In [1]: import numpy as np

In [2]: import numpy.linalg as la

In [3]: np.set_printoptions(suppress=True, linewidth=120)

In [4]: W0 = np.load("case16.npy")

In [5]: print(W0)
[[1.1 0.  0.  3.  1.  3.  3.  3.  2.  1. ]
 [2.  3.1 3.  3.  1.  3.  0.  0.  3.  3. ]
 [3.  1.  3.1 3.  2.  3.  3.  3.  3.  2. ]
 [0.  0.  1.  1.1 1.  0.  3.  3.  1.  2. ]
 [1.  0.  2.  1.  1.1 1.  2.  1.  2.  3. ]
 [3.  2.  2.  2.  1.  1.1 2.  1.  0.  1. ]
 [3.  0.  1.  2.  3.  2.  3.1 3.  0.  3. ]
 [3.  3.  1.  3.  3.  1.  3.  0.1 1.  3. ]
 [2.  1.  0.  3.  0.  1.  3.  3.  1.1 0. ]
 [1.  0.  0.  3.  1.  3.  3.  3.  2.  1.1]]

In [6]: M2 = W0 / la.norm(W0, axis=1, keepdims=True)

In [7]: cov = M2 @ M2.T

In [8]: print(np.argwhere(np.triu(np.abs(cov) > 0.95, 1)))
[[0 9]]

In [9]: print(round(float(np.degrees(np.arccos(np.clip(cov[0, 5], -1, 1)))), 2))
48.37

In [10]: print((np.abs(cov) > 0.9).astype(int))
[[1 0 0 0 0 0 0 0 0 1]
 [0 1 0 0 0 0 0 0 0 0]
 [0 0 1 0 0 0 0 0 0 0]
 [0 0 0 1 0 0 0 0 0 0]
 [0 0 0 0 1 0 0 0 0 0]
 [0 0 0 0 0 1 0 0 0 0]
 [0 0 0 0 0 0 1 0 0 0]
 [0 0 0 0 0 0 0 1 0 0]
 [0 0 0 0 0 0 0 0 1 0]
 [1 0 0 0 0 0 0 0 0 1]]

In [11]: print(la.matrix_rank(W0, rtol=0.1))
6

In [12]: W = np.array([[0, 4, 7, 8, 3, 6],
    ...:     [6, 5, 6, 0, 9, 9],
    ...:     [1, 7, 0, 5, 3, 2],
    ...:     [8, 9, 0, 7, 2, 0],
    ...:     [9, 5, 3, 9, 0, 4],
    ...:     [4, 2, 9, 3, 4, 1],
    ...:     [7, 8, 9, 6, 3, 2],
    ...:     [1, 3, 6, 9, 8, 1],
    ...:     [4, 6, 2, 4, 9, 3],
    ...:     [1, 7, 1, 1, 5, 1]])

In [13]: beta = np.array([3, 3, 0, 2, 1, 3])

In [14]: hid = np.maximum(W0 @ W + beta, 0)

In [15]: print(la.matrix_rank(hid))
6

In [16]: print((hid > 0).astype(int))
[[1 1 1 1 1 1]
 [1 1 1 1 1 1]
 [1 1 1 1 1 1]
 [1 1 1 1 1 1]
 [1 1 1 1 1 1]
 [1 1 1 1 1 1]
 [1 1 1 1 1 1]
 [1 1 1 1 1 1]
 [1 1 1 1 1 1]
 [1 1 1 1 1 1]]

In [17]: basis = np.array([[0, 3, 7], [3, 0, 3], [1, 1, 4], [1, 7, 7], [0, 6, 5], [8, 4, 3]])

In [18]: print(W @ basis)
[[ 75 105 129]
 [ 93 114 153]
 [ 42  64  84]
 [ 34  85 142]
 [ 59 109 165]
 [ 26  70 114]
 [ 55  98 172]
 [ 32 124 146]
 [ 48 108 136]
 [ 31  45  67]]

In [19]: print((hid @ basis).round(6).argmax(axis=1))
[2 2 2 2 2 2 2 2 2 2]
